% ipython --no-banner

In [1]: import numpy as np

In [2]: np.set_printoptions(precision=2, suppress=True, linewidth=100)

In [3]: def tidy(a):
   ...:     return np.round(a, 2) + 0
   ...: 

In [4]: mat = np.loadtxt("m.csv", delimiter=",")

In [5]: print(mat)
[[-1.01  5.81  3.78]
 [ 1.03  7.07  2.22]
 [ 0.08  6.49  3.35]
 [ 0.41  4.52  3.58]
 [ 0.63  6.58  3.88]
 [-0.76  7.36  3.  ]
 [ 1.7   4.21  2.25]
 [-0.52  8.41  2.41]
 [ 1.65  6.27  3.47]
 [ 0.56  6.1   2.2 ]
 [ 0.16  5.41  3.16]
 [-0.61  5.68  2.54]
 [-1.16  4.1   1.65]
 [ 0.26  6.1   4.  ]
 [-0.22  6.98  2.88]
 [-1.05  5.41  2.39]
 [-0.82  4.54  1.18]
 [ 0.24  5.85  3.26]
 [-1.39  4.52  3.08]
 [-0.34  5.48  4.3 ]
 [ 0.53  6.39  2.74]
 [ 0.08  6.3   2.57]
 [ 1.18  7.01  2.45]
 [-1.53  4.85  4.37]
 [ 1.48  6.62  2.33]
 [-1.07  3.5   3.82]]

In [6]: x0 = np.array([7, -1, 3])

In [7]: a = np.maximum(mat @ x0, 0)

In [8]: print(np.flatnonzero(a > 1e-9))
[ 1  2  3  4  6  8  9 10 13 14 17 19 20 21 22 24 25]

In [9]: print(tidy(mat.T @ a))
[101.   681.57 350.54]

In [10]: print(mat * (a > 1e-9)[:, None])
[[-0.    0.    0.  ]
 [ 1.03  7.07  2.22]
 [ 0.08  6.49  3.35]
 [ 0.41  4.52  3.58]
 [ 0.63  6.58  3.88]
 [-0.    0.    0.  ]
 [ 1.7   4.21  2.25]
 [-0.    0.    0.  ]
 [ 1.65  6.27  3.47]
 [ 0.56  6.1   2.2 ]
 [ 0.16  5.41  3.16]
 [-0.    0.    0.  ]
 [-0.    0.    0.  ]
 [ 0.26  6.1   4.  ]
 [-0.22  6.98  2.88]
 [-0.    0.    0.  ]
 [-0.    0.    0.  ]
 [ 0.24  5.85  3.26]
 [-0.    0.    0.  ]
 [-0.34  5.48  4.3 ]
 [ 0.53  6.39  2.74]
 [ 0.08  6.3   2.57]
 [ 1.18  7.01  2.45]
 [-0.    0.    0.  ]
 [ 1.48  6.62  2.33]
 [-1.07  3.5   3.82]]

In [11]: rng = np.random.default_rng(34094)

In [12]: B = mat + rng.integers(-2, 3, (26, 1)) @ rng.integers(-2, 3, (1, 3))

In [13]: print(tidy(B))
[[ 0.99  5.81  1.78]
 [ 1.03  7.07  2.22]
 [-3.92  6.49  7.35]
 [ 4.41  4.52 -0.42]
 [ 4.63  6.58 -0.12]
 [ 1.24  7.36  1.  ]
 [ 3.7   4.21  0.25]
 [ 1.48  8.41  0.41]
 [ 3.65  6.27  1.47]
 [-3.44  6.1   6.2 ]
 [ 0.16  5.41  3.16]
 [-2.61  5.68  4.54]
 [ 0.84  4.1  -0.35]
 [-3.74  6.1   8.  ]
 [-2.22  6.98  4.88]
 [-1.05  5.41  2.39]
 [ 1.18  4.54 -0.82]
 [ 4.24  5.85 -0.74]
 [ 0.61  4.52  1.08]
 [-2.34  5.48  6.3 ]
 [ 2.53  6.39  0.74]
 [ 2.08  6.3   0.57]
 [-2.82  7.01  6.45]
 [ 2.47  4.85  0.37]
 [ 3.48  6.62  0.33]
 [-3.07  3.5   5.82]]

In [14]: print(np.abs(B - mat).sum(axis=1))
[4. 0. 8. 8. 8. 4. 4. 4. 4. 8. 0. 4. 4. 8. 4. 0. 4. 8. 4. 4. 4. 4. 8. 8. 4. 4.]

In [15]: print(np.linalg.matrix_rank(B - mat, tol=1e-8))
1

In [16]: print(tidy(B - mat))
[[ 2.  0. -2.]
 [ 0.  0.  0.]
 [-4.  0.  4.]
 [ 4.  0. -4.]
 [ 4.  0. -4.]
 [ 2.  0. -2.]
 [ 2.  0. -2.]
 [ 2.  0. -2.]
 [ 2.  0. -2.]
 [-4.  0.  4.]
 [ 0.  0.  0.]
 [-2.  0.  2.]
 [ 2.  0. -2.]
 [-4.  0.  4.]
 [-2.  0.  2.]
 [ 0.  0.  0.]
 [ 2.  0. -2.]
 [ 4.  0. -4.]
 [ 2.  0. -2.]
 [-2.  0.  2.]
 [ 2.  0. -2.]
 [ 2.  0. -2.]
 [-4.  0.  4.]
 [ 4.  0. -4.]
 [ 2.  0. -2.]
 [-2.  0.  2.]]

In [17]: z = mat[:, 0] > np.median(mat[:, 0])

In [18]: u = mat[z].mean(axis=0) - mat[~z].mean(axis=0)

In [19]: print(z.astype(int))
[0 1 0 1 1 0 1 0 1 1 1 0 0 1 0 0 0 1 0 0 1 0 1 0 1 0]

In [20]: m1 = np.load("block8.npy")

In [21]: print(m1)
[[ 0  0  0  2]
 [ 0  0  1  0]
 [ 0 -1  0 -1]
 [-2  0  1  0]]

In [22]: # antisymmetric, zero diagonal

In [23]: W1 = np.array([[-4, 2, 1, 2], [4, -4, 2, 4], [-2, -1, -5, -4], [1, -5, 1, 4]])

In [24]: coef = np.array([2, 2, 1, 1])

In [25]: act = np.maximum(m1 @ W1 + coef, 0)

In [26]: print(np.linalg.matrix_rank(act))
3

In [27]: print((act > 0).mean(axis=0))
[0.5  0.5  0.25 0.25]

In [28]: C = np.array([[1, 3, 0], [3, 0, 1], [-2, 3, 0], [-1, -2, -2]])

In [29]: print(act @ C)
[[-11   3 -18]
 [  3   0   1]
 [ 33   0  11]
 [  8  24   0]]

In [30]: print(W1 @ C)
[[ -2 -13  -2]
 [-16  10 -12]
 [  9 -13   7]
 [-20  -2 -13]]

In [31]: J = np.array([[-3, -2, 0, 2], [3, -3, -2, 1], [2, 1, -3, 1], [-12, 7, 6, -1]])

In [32]: print(J)
[[ -3  -2   0   2]
 [  3  -3  -2   1]
 [  2   1  -3   1]
 [-12   7   6  -1]]

In [33]: r = np.linalg.matrix_rank(J)

In [34]: print(r)
3

In [35]: N = np.linalg.svd(J)[2][r:].T

In [36]: print([int(np.linalg.matrix_rank(J[:i])) for i in range(1, len(J) + 1)])
[1, 2, 3, 3]

In [37]: print(tidy(N @ N.T))
[[0.12 0.08 0.19 0.25]
 [0.08 0.05 0.12 0.16]
 [0.19 0.12 0.3  0.4 ]
 [0.25 0.16 0.4  0.54]]

In [38]: print(np.allclose(J @ N, 0))
True

In [39]: U, s, vt = np.linalg.svd(J)

In [40]: evecs = vt[:(s > 1e-8).sum()]

In [41]: x0 = J[3] + 2 * J[2] + rng.integers(2) * np.eye(4)[2]

In [42]: print(x0)
[-8.  9.  1.  1.]

In [43]: print(tidy(evecs.T @ evecs))
[[ 0.88 -0.08 -0.19 -0.25]
 [-0.08  0.95 -0.12 -0.16]
 [-0.19 -0.12  0.7  -0.4 ]
 [-0.25 -0.16 -0.4   0.46]]

In [44]: print(np.allclose(evecs.T @ evecs @ x0, x0))
False

In [45]: print(tidy(np.linalg.norm(x0 - evecs.T @ evecs @ x0)))
0.55

In [46]: x0 = np.array([4, 3, 0, 4])

In [47]: print((J * x0).sum(axis=1))
[-10   7  15 -31]

In [48]: print(np.einsum("ij,j->i", J, x0))
[-10   7  15 -31]

In [49]: print(J @ np.ones(4))
[-3. -1.  1.  0.]

In [50]: print(np.linalg.norm(J @ x0) <= np.linalg.norm(J, 2) * np.linalg.norm(x0) + 1e-9)
True

In [51]: U, s, vt = np.linalg.svd(J)

In [52]: print(np.argmax(s[:-1] / (s[1:] + 1e-6)) + 1)
3

In [53]: B = U[:, :3] @ np.diag(s[:3]) @ vt[:3]

In [54]: print(np.linalg.matrix_rank(J, rtol=0.05))
3

In [55]: print(np.linalg.matrix_rank(B))
3

In [56]: print(tidy(np.linalg.norm(J - B, 2)), tidy(s[3]))
0.0 0.0

In [57]: print(tidy(B))
[[ -3.  -2.   0.   2.]
 [  3.  -3.  -2.   1.]
 [  2.   1.  -3.   1.]
 [-12.   7.   6.  -1.]]

In [58]: proj = np.triu(np.array([[8, 8, 4, 5], [0, 8, 6, 8], [3, 0, 6, 7], [2, 9, 8, 1]]), 1) + np.eye(4)

In [59]: B = proj @ J @ np.linalg.inv(proj)

In [60]: print(B)
[[  -31.   261. -1440.  8156.]
 [  -81.   707. -3890. 21978.]
 [  -82.   706. -3869. 21839.]
 [  -12.   103.  -564.  3183.]]

In [61]: K = np.array([[-0.12, 0.32, -0.7],
    ...:     [0.51, -0.91, 1.0],
    ...:     [0.04, -0.11, 0.28],
    ...:     [-0.35, 0.76, -0.99],
    ...:     [0.31, -0.71, 0.98],
    ...:     [0.45, -0.87, 1.0],
    ...:     [0.08, -0.22, 0.52],
    ...:     [0.2, -0.5, 0.9],
    ...:     [0.56, -0.94, 1.0],
    ...:     [0.2, -0.5, 0.9],
    ...:     [-0.48, 0.89, -1.0],
    ...:     [0.16, -0.41, 0.82],
    ...:     [0.04, -0.11, 0.28],
    ...:     [0.08, -0.22, 0.52],
    ...:     [0.12, -0.32, 0.7],
    ...:     [-0.51, 0.91, -1.0]])

In [62]: # rows 7 and 9 are equal

In [63]: cen = (K - K.mean(axis=0)) / K.std(axis=0)

In [64]: print(np.argwhere(np.abs(cen) > 2))
[]

In [65]: coef = np.linalg.lstsq(np.delete(cen, 0, axis=1), cen[:, 0])[0]

In [66]: print(tidy(coef))
[-1.47 -0.49]

In [67]: print(np.abs(coef).argmax())
0

In [68]: C = K[[3, 1]].astype(float)

In [69]: for _ in range(3):
    ...:     z = np.linalg.norm(K[:, None] - C, axis=-1).argmin(axis=1)
    ...:     C = np.array([K[z == j].mean(axis=0) for j in range(2)])
    ...: 

In [70]: print(z)
[0 1 1 0 1 1 1 1 1 1 0 1 1 1 1 0]

In [71]: print(np.bincount(z))
[ 4 12]

In [72]: print(np.abs(C[1] - C[0]).argmax())
2

In [73]: x0 = np.array([1, 2, 3])

In [74]: y = K @ x0

In [75]: coef, lr = np.zeros(3), 1 / np.linalg.norm(K, 2) ** 2

In [76]: for i in range(10):
    ...:     coef -= lr * K.T @ (K @ coef - y)
    ...:     if i % 2 == 0: print(i, round(np.linalg.norm(K @ coef - y), 2))
    ...: 
0 1.45
2 1.4
4 1.34
6 1.29
8 1.24

In [77]: print(tidy(np.linalg.cond(K)))
70.1

In [78]: cen = K - K.mean(axis=0)

In [79]: U, s, vt = np.linalg.svd(cen, full_matrices=False)

In [80]: print(tidy(cen.mean(axis=0)))
[0. 0. 0.]

In [81]: print(np.abs(U[:, 0]).argmax())
15

In [82]: print(np.searchsorted(np.cumsum(s ** 2) / (s ** 2).sum(), 0.9) + 1)
1

In [83]: print(tidy(np.abs(vt[-1])))
[0.78 0.6  0.16]

In [84]: print((np.sign(U[:, 0]) == np.sign(U[0, 0])).astype(int))
[1 0 1 1 0 0 0 0 0 0 1 0 1 0 0 1]

In [85]: print(tidy(s ** 2 / (s ** 2).sum()))
[0.98 0.02 0.  ]

In [86]: print(np.abs(vt[0]).argmax())
2

In [87]: M = np.loadtxt("case2.csv", delimiter=",")

In [88]: print(M)
[[0. 0. 0. 0.]
 [0. 0. 0. 4.]
 [1. 0. 0. 1.]
 [0. 0. 0. 0.]]

In [89]: # column 3 is much longer than the rest

In [90]: gram = M.T @ M

In [91]: print(tidy(np.linalg.svd(M, compute_uv=False) ** 2))
[17.06  0.94  0.    0.  ]

In [92]: print(np.diag(gram))
[ 1.  0.  0. 17.]

In [93]: print(tidy(np.linalg.eigvalsh(gram)[::-1]))
[17.06  0.94  0.    0.  ]

In [94]: print(np.trace(gram), (M ** 2).sum())
18.0 18.0

In [95]: print(gram)
[[ 1.  0.  0.  1.]
 [ 0.  0.  0.  0.]
 [ 0.  0.  0.  0.]
 [ 1.  0.  0. 17.]]

In [96]: print(np.argsort(-np.linalg.norm(gram, axis=0).round(6), kind="stable")[:3])
[3 0 1]

In [97]: print(tidy(np.linalg.norm(gram, 2) / np.linalg.norm(gram)))
1.0

In [98]: print(np.allclose(M[:-1].T @ np.linalg.lstsq(M[:-1].T, M[-1])[0], M[-1]))
True

In [99]: print(tidy(np.trace(np.linalg.pinv(M) @ M)))
2.0

In [100]: print(np.abs(np.diag(np.linalg.qr(M)[1])) > 1e-9)
[ True False False False]

In [101]: print(np.unique(M.round(6), axis=0).shape)
(3, 4)

In [102]: print([round(float(x), 2) for x in np.linalg.svd(M, compute_uv=False)[:3]])
[4.13, 0.97, 0.0]

In [103]: print(tidy(np.linalg.norm(M, 2) / np.linalg.norm(M)))
0.97

In [104]: print(np.argsort(-np.linalg.norm(M, axis=0).round(6), kind="stable")[:3])
[3 0 1]

In [105]: Q, _ = np.linalg.qr(np.array([[-0.4, 0.9, -1.2], [-0.3, 0.1, -0.2], [2.1, -1.3, -0.3]]))

In [106]: A = 5 * Q

In [107]: print(tidy(A))
[[-0.93  4.87  0.64]
 [-0.69 -0.78  4.89]
 [ 4.86  0.82  0.82]]

In [108]: Q, r_ = np.linalg.qr(A)

In [109]: print(tidy(np.abs(np.diag(r_))))
[5. 5. 5.]

In [110]: print(tidy(Q))
[[-0.19  0.97  0.13]
 [-0.14 -0.16  0.98]
 [ 0.97  0.16  0.16]]

In [111]: print(tidy(Q.T @ Q))
[[1. 0. 0.]
 [0. 1. 0.]
 [0. 0. 1.]]

In [112]: print(tidy(np.trace(Q @ Q.T)))
3.0

In [113]: print(tidy(Q @ r_))
[[-0.93  4.87  0.64]
 [-0.69 -0.78  4.89]
 [ 4.86  0.82  0.82]]

In [114]: print(tidy(r_))
[[5. 0. 0.]
 [0. 5. 0.]
 [0. 0. 5.]]

In [115]: print(abs(r_[0, 0]), tidy(np.linalg.norm(A[:, 0])))
5.0 5.0

In [116]: X = np.array([[-3, -2, -1], [0, 1, 2], [3, 4, 5]])

In [117]: print(X)
[[-3 -2 -1]
 [ 0  1  2]
 [ 3  4  5]]

In [118]: U, s, vt = np.linalg.svd(X)

In [119]: print(tidy(s))
[8.   2.25 0.  ]

In [120]: print(np.argmax(s[:-1] / (s[1:] + 1e-6)) + 1)
2

In [121]: B = U[:, :2] @ np.diag(s[:2]) @ vt[:2]

In [122]: print(np.linalg.matrix_rank(X, rtol=0.05))
2

In [123]: print(tidy(B))
[[-3. -2. -1.]
 [ 0.  1.  2.]
 [ 3.  4.  5.]]

In [124]: print(tidy(np.linalg.norm(X - B) / np.linalg.norm(X)))
0.0

In [125]: print(tidy(np.poly(X)))
[  1.  -3. -18.   0.]

In [126]: print(tidy(np.linalg.det(X.T)))
0.0

In [127]: print(np.einsum("ij,ji->", X, X))
45

In [128]: print(np.kron(np.eye(2, dtype=int), X))
[[-3 -2 -1  0  0  0]
 [ 0  1  2  0  0  0]
 [ 3  4  5  0  0  0]
 [ 0  0  0 -3 -2 -1]
 [ 0  0  0  0  1  2]
 [ 0  0  0  3  4  5]]

In [129]: print(tidy(np.linalg.det(X[::-1])))
0.0

In [130]: print(tidy(np.linalg.eigvals(X)))
[ 6. -3.  0.]

In [131]: U, s, vt = np.linalg.svd(X)

In [132]: evecs = vt[:(s > 1e-8).sum()]

In [133]: x0 = X[2] + -1 * X[1] + rng.integers(2) * np.eye(3)[1]

In [134]: print(x0)
[3. 3. 3.]

In [135]: print(np.allclose(evecs.T @ evecs @ x0, x0))
True

In [136]: print(tidy(evecs.T @ evecs))
[[ 0.83  0.33 -0.17]
 [ 0.33  0.33  0.33]
 [-0.17  0.33  0.83]]

In [137]: print(tidy(np.diag(evecs.T @ evecs)))
[0.83 0.33 0.83]

In [138]: print(np.linalg.matrix_rank(np.vstack([X, x0])))
2

In [139]: print(np.unique(X.round(6), axis=0).shape)
(3, 3)

In [140]: np.linalg.inv(X)
LinAlgError: Singular matrix


In [141]: print(tidy(X @ np.linalg.pinv(X) @ X))
[[-3. -2. -1.]
 [ 0.  1.  2.]
 [ 3.  4.  5.]]

In [142]: print(np.abs(np.diag(np.linalg.qr(X)[1])) > 1e-9)
[ True  True False]

In [143]: z = rng.permutation(3)

In [144]: print(z)
[0 1 2]

In [145]: B = X[z][:, z]

In [146]: print(tidy(np.linalg.det(B)), tidy(np.linalg.det(X[z])))
0.0 0.0

In [147]: print(np.diag(B))
[-3  1  5]

In [148]: print(np.allclose(B, X))
True

In [149]: F = np.load("out1.npy")

In [150]: print(F)
[[17  4 38 40]
 [ 4  1  9  9]
 [38  9 85 89]
 [40  9 89 97]]

In [151]: print(np.unique(F.round(6), axis=0).shape)
(4, 4)

In [152]: print(np.abs(np.diag(np.linalg.qr(F)[1])) > 1e-9)
[ True  True False False]

In [153]: B = F[0, 0] * F[1:] - np.outer(F[1:, 0], F[0])

In [154]: print(B)
[[ 0  1  1 -7]
 [ 0  1  1 -7]
 [ 0 -7 -7 49]]

In [155]: print(np.flatnonzero(~B.round(6).any(axis=1)))
[]

In [156]: evals, evecs = np.linalg.eigh(F)

In [157]: print(evals.sum(), np.trace(F))
200.0 200

In [158]: print(tidy(evecs.T @ F @ evecs))
[[  0.     0.     0.     0.  ]
 [  0.     0.     0.     0.  ]
 [  0.     0.     1.99   0.  ]
 [  0.     0.     0.   198.01]]

In [159]: print((evals > 1e-8).sum(), (evals < -1e-8).sum())
2 0

In [160]: print(tidy(np.linalg.eigvalsh(F @ F)))
[    0.       0.       3.98 39206.02]

In [161]: print(tidy(np.abs(evecs[:, -1])))
[0.29 0.07 0.65 0.7 ]

In [162]: print(np.unique(evals.round(6) + 0, return_counts=True)[1])
[2 1 1]

In [163]: print(np.abs(evecs[:, -1]).round(6).argmax())
3

In [164]: print(tidy(evals))
[  0.     0.     1.99 198.01]

In [165]: print(tidy(evecs @ np.diag(evals) @ evecs.T))
[[17.  4. 38. 40.]
 [ 4.  1.  9.  9.]
 [38.  9. 85. 89.]
 [40.  9. 89. 97.]]

In [166]: print(tidy(np.linalg.eigvalsh(F + 3 * np.eye(4))))
[  3.     3.     4.99 201.01]

In [167]: r = np.linalg.matrix_rank(F)

In [168]: print(r)
2

In [169]: N = np.linalg.svd(F)[2][r:].T

In [170]: print([int(np.linalg.matrix_rank(F[:i])) for i in range(1, len(F) + 1)])
[1, 2, 2, 2]

In [171]: print(N.shape)
(4, 2)

In [172]: print([int(np.linalg.matrix_rank(F[:, :j + 1])) for j in range(4)])
[1, 2, 2, 2]

In [173]: evals, evecs = np.linalg.eigh(F)

In [174]: x0 = np.array([2, -2, 0, -2])

In [175]: print(np.abs(F).sum(axis=1).max(), tidy(np.abs(evals).max()))
235 198.01
